$ python3 -q
>>> import numpy as np
>>> np.set_printoptions(precision=2, suppress=True, linewidth=200, sign=" ")
>>> W0 = np.load("dump.npy")
>>> print(W0)
[[-0.5   0.5   2.4  -0.8   1.5   0.7  -0.3  -0.9  -0.5 ]
 [-0.6  -2.    0.2   0.6   2.7  -0.9  -1.5   0.1   0.4 ]
 [-1.4   0.6   0.8  -2.   -0.2   0.   -1.   -1.4  -0.5 ]
 [-1.1   0.4  -0.4  -0.2  -0.4   0.8   0.7  -0.3  -1.4 ]
 [-0.3  -0.5  -0.8  -0.5  -0.8   0.4  -1.4  -0.2  -0.1 ]
 [ 1.1  -0.6  -0.1   0.6   0.5  -1.    0.4  -0.7  -0.3 ]
 [-1.39  0.58  0.77 -2.01 -0.2   0.   -0.99 -1.39 -0.5 ]
 [-0.7  -1.3   0.7  -0.3   0.3   1.2   1.3   0.1   0.4 ]
 [ 0.2   0.2   0.4   1.5  -1.    0.2   0.    0.4  -1.1 ]
 [-0.1  -1.2  -0.5  -0.1   1.5  -0.2  -1.    0.8   0.6 ]
 [-0.1  -0.3   0.   -0.3  -0.9   0.8  -0.3   0.7  -0.3 ]
 [ 1.3  -0.5   0.5   1.   -1.3   0.5  -0.8  -0.3  -0.6 ]]
>>> rng = np.random.default_rng(93400)
>>> z = rng.permutation(9)
>>> Y = W0[:, z] * rng.choice([-1, 1], 9)
>>> print(Y)
[[-0.5   0.7  -0.5  -1.5   0.9  -0.8  -0.5   0.3   2.4 ]
 [-0.6  -0.9   0.4  -2.7  -0.1   0.6   2.    1.5   0.2 ]
 [-1.4   0.   -0.5   0.2   1.4  -2.   -0.6   1.    0.8 ]
 [-1.1   0.8  -1.4   0.4   0.3  -0.2  -0.4  -0.7  -0.4 ]
 [-0.3   0.4  -0.1   0.8   0.2  -0.5   0.5   1.4  -0.8 ]
 [ 1.1  -1.   -0.3  -0.5   0.7   0.6   0.6  -0.4  -0.1 ]
 [-1.39  0.   -0.5   0.2   1.39 -2.01 -0.58  0.99  0.77]
 [-0.7   1.2   0.4  -0.3  -0.1  -0.3   1.3  -1.3   0.7 ]
 [ 0.2   0.2  -1.1   1.   -0.4   1.5  -0.2  -0.    0.4 ]
 [-0.1  -0.2   0.6  -1.5  -0.8  -0.1   1.2   1.   -0.5 ]
 [-0.1   0.8  -0.3   0.9  -0.7  -0.3   0.3   0.3   0.  ]
 [ 1.3   0.5  -0.6   1.3   0.3   1.    0.5   0.8   0.5 ]]
>>> U, _, VT = np.linalg.svd(W0.T @ Y)
>>> print(z)
[ 0  5  8  4  7  3  1  6  2]
>>> mat = np.load("block10.npy")
>>> print(mat)
[[  1  -4  16 -64]
 [  1  -3   9 -27]
 [  1  -2   4  -8]
 [  1  -1   1  -1]
 [  1   0   0   0]
 [  1   1   1   1]
 [  1   2   4   8]
 [  1   3   9  27]
 [  1   4  16  64]
 [  1   5  25 125]
 [  1   6  36 216]
 [  1   7  49 343]
 [  1   8  64 512]
 [  1   9  81 729]]
>>> U, sv, VT = np.linalg.svd(mat)
>>> print(np.argmax(sv[:-1] / (sv[1:] + 1e-6)) + 1)
1
>>> print(sv)
[ 999.05   33.87    8.04    2.1 ]
>>> Y = U[:, :1] @ np.diag(sv[:1]) @ VT[:1]
>>> print(np.round(np.linalg.norm(mat - Y, 2), 2), np.round(sv[1], 2))
33.87 33.87
>>> print(np.linalg.matrix_rank(mat, rtol=0.05))
1
>>> hat = mat @ np.linalg.solve(mat.T @ mat, mat.T)
>>> print(round(float(np.trace(hat)), 2))
4.0
>>> print(np.allclose(hat @ hat, hat))
True
>>> K = np.loadtxt("arr.csv", delimiter=",")
>>> print(K)
[[-1.  1.  0.  0.  0.  0.  0.  0.  0.  0.  0.  0.  0.  0.]
 [ 0. -1.  1.  0.  0.  0.  0.  0.  0.  0.  0.  0.  0.  0.]
 [ 0.  0. -1.  1.  0.  0.  0.  0.  0.  0.  0.  0.  0.  0.]
 [ 0.  0.  0. -1.  1.  0.  0.  0.  0.  0.  0.  0.  0.  0.]
 [ 0.  0.  0.  0. -1.  1.  0.  0.  0.  0.  0.  0.  0.  0.]
 [ 0.  0.  0.  0.  0. -1.  1.  0.  0.  0.  0.  0.  0.  0.]
 [ 0.  0.  0.  0.  0.  0. -1.  1.  0.  0.  0.  0.  0.  0.]
 [ 0.  0.  0.  0.  0.  0.  0. -1.  1.  0.  0.  0.  0.  0.]
 [ 0.  0.  0.  0.  0.  0.  0.  0. -1.  1.  0.  0.  0.  0.]
 [ 0.  0.  0.  0.  0.  0.  0.  0.  0. -1.  1.  0.  0.  0.]
 [ 0.  0.  0.  0.  0.  0.  0.  0.  0.  0. -1.  1.  0.  0.]
 [ 0.  0.  0.  0.  0.  0.  0.  0.  0.  0.  0. -1.  1.  0.]
 [ 0.  0.  0.  0.  0.  0.  0.  0.  0.  0.  0.  0. -1.  1.]
 [ 0.  0.  0.  0.  0.  0.  0.  0.  0.  0.  0.  0.  0. -1.]]
>>> print(np.prod(np.diag(K)), np.round(np.linalg.det(K), 2))
1.0 1.0
>>> print(np.linalg.matrix_rank(K - K[0, 0] * np.eye(14)))
13
>>> print(round(float(np.linalg.det(K)), 2))
1.0
>>> print(np.trace(K))
-14.0
>>> print(np.allclose(K, K.T))
False
>>> print(np.sort(np.abs(np.linalg.eigvals(K))))
[ 1.  1.  1.  1.  1.  1.  1.  1.  1.  1.  1.  1.  1.  1.]
>>> U, sv, VT = np.linalg.svd(mat, full_matrices=False)
>>> print(round(float(np.sqrt((sv ** 2).sum())), 2), round(np.linalg.norm(mat), 2))
999.66 999.66
>>> print(sv)
[ 999.05   33.87    8.04    2.1 ]
>>> print(np.round(VT @ VT.T, 2) + 0)
[[ 1.  0.  0.  0.]
 [ 0.  1.  0.  0.]
 [ 0.  0.  1.  0.]
 [ 0.  0.  0.  1.]]
>>> print(U.shape, sv.shape, VT.shape)
(14, 4) (4,) (4, 4)
>>> print(np.round(np.abs(VT[0]), 2) + 0)
[ 0.    0.02  0.12  0.99]
>>> F = np.load("case1.npy")
>>> print(F)
[[  9.95   9.92  25.87  -3.98  25.9   15.91  -7.94  33.85  -9.92]
 [  8.69   8.03  22.96  -3.49  23.62  13.74  -6.45  30.24  -8.19]
 [  6.88   5.43  18.76  -2.81  20.21  10.64  -4.39  25.01  -5.75]
 [  6.37   4.73  17.57  -2.63  19.21   9.77  -3.83  23.52  -5.08]
 [  4.88   2.79  14.12  -2.12  16.22   7.26  -2.25  19.13  -3.17]
 [  4.39   2.18  12.98  -1.96  15.18   6.43  -1.76  17.66  -2.57]
 [  4.01   1.75  12.12  -1.84  14.39   5.82  -1.39  16.54  -2.12]
 [  2.88   0.51   9.49  -1.5   11.86   3.96  -0.35  13.09  -0.81]
 [  2.29  -0.06   8.1   -1.33  10.44   3.     0.14  11.24  -0.18]
 [  2.18  -0.15   7.85  -1.31  10.19   2.84   0.22  10.91  -0.07]
 [  1.96  -0.34   7.33  -1.25   9.63   2.48   0.39  10.2    0.15]
 [  1.07  -0.96   5.17  -1.02   7.21   1.1    0.96   7.24   0.95]
 [  0.61  -1.15   4.    -0.9    5.75   0.42   1.16   5.58   1.26]
 [  0.38  -1.18   3.37  -0.84   4.93   0.1    1.21   4.68   1.37]
 [  0.35  -1.18   3.29  -0.83   4.82   0.06   1.22   4.56   1.38]
 [  0.15  -1.15   2.68  -0.77   3.98  -0.21   1.21   3.69   1.41]
 [ -0.07  -0.97   1.88  -0.67   2.78  -0.46   1.08   2.51   1.33]
 [ -0.09  -0.94   1.79  -0.65   2.63  -0.48   1.05   2.37   1.3 ]
 [ -0.14  -0.84   1.55  -0.61   2.25  -0.51   0.97   2.01   1.22]
 [ -0.16  -0.78   1.41  -0.58   2.03  -0.52   0.92   1.81   1.16]
 [ -0.18  -0.51   0.92  -0.46   1.25  -0.46   0.66   1.12   0.87]
 [ -0.12  -0.2    0.42  -0.25   0.5   -0.26   0.3    0.46   0.43]
 [ -0.09  -0.13   0.3   -0.19   0.34  -0.19   0.22   0.32   0.31]
 [ -0.06  -0.08   0.19  -0.12   0.21  -0.13   0.14   0.2    0.2 ]
 [ -0.03  -0.04   0.1   -0.06   0.1   -0.06   0.07   0.1    0.1 ]
 [  0.1    0.06  -0.29   0.2   -0.25   0.19  -0.18  -0.27  -0.28]
 [  0.12   0.07  -0.36   0.25  -0.3    0.24  -0.21  -0.33  -0.34]
 [  0.2    0.07  -0.57   0.41  -0.44   0.37  -0.31  -0.51  -0.51]
 [  0.2    0.07  -0.58   0.42  -0.44   0.37  -0.31  -0.51  -0.52]
 [  0.29   0.02  -0.83   0.62  -0.57   0.52  -0.4   -0.71  -0.7 ]
 [  0.46  -0.19  -1.4    1.06  -0.75   0.78  -0.5   -1.12  -1.01]
 [  0.54  -0.37  -1.72   1.31  -0.82   0.89  -0.52  -1.35  -1.13]
 [  0.76  -1.22  -2.93   2.23  -0.94   1.14  -0.38  -2.17  -1.38]
 [  0.81  -1.52  -3.29   2.49  -0.96   1.18  -0.31  -2.41  -1.41]
 [  0.91  -2.37  -4.26   3.18  -0.99   1.22  -0.04  -3.08  -1.4 ]
 [  0.96  -3.24  -5.2    3.81  -1.     1.19   0.28  -3.73  -1.31]
 [  1.    -4.96  -6.96   4.98  -1.     1.01   0.98  -4.97  -1.01]
 [  0.98  -6.43  -8.41   5.9   -1.     0.76   1.63  -6.02  -0.66]
 [  0.93  -7.84  -9.78   6.74  -1.01   0.48   2.28  -7.02  -0.28]
 [  0.6  -12.9  -14.57   9.56  -1.07  -0.78   4.74 -10.61   1.35]
 [  0.53 -13.72 -15.33  10.    -1.08  -1.01   5.15 -11.19   1.64]
 [  0.43 -14.84 -16.38  10.6   -1.11  -1.34   5.73 -11.99   2.05]
 [  0.21 -17.01 -18.39  11.72  -1.17  -2.     6.84 -13.55   2.87]
 [  0.17 -17.42 -18.77  11.93  -1.18  -2.13   7.06 -13.84   3.02]
 [ -0.14 -20.17 -21.31  13.33  -1.28  -3.02   8.5  -15.83   4.1 ]
 [ -0.28 -21.36 -22.4   13.92  -1.33  -3.42   9.13 -16.69   4.58]
 [ -1.92 -33.43 -33.48  19.73  -1.96  -7.78  15.69 -25.58   9.75]]
>>> # rank 3
>>> print(np.linalg.lstsq(F[:-1].T, F[-1])[2])
3
>>> print(np.unique(F.round(6), axis=0).shape)
(47, 9)
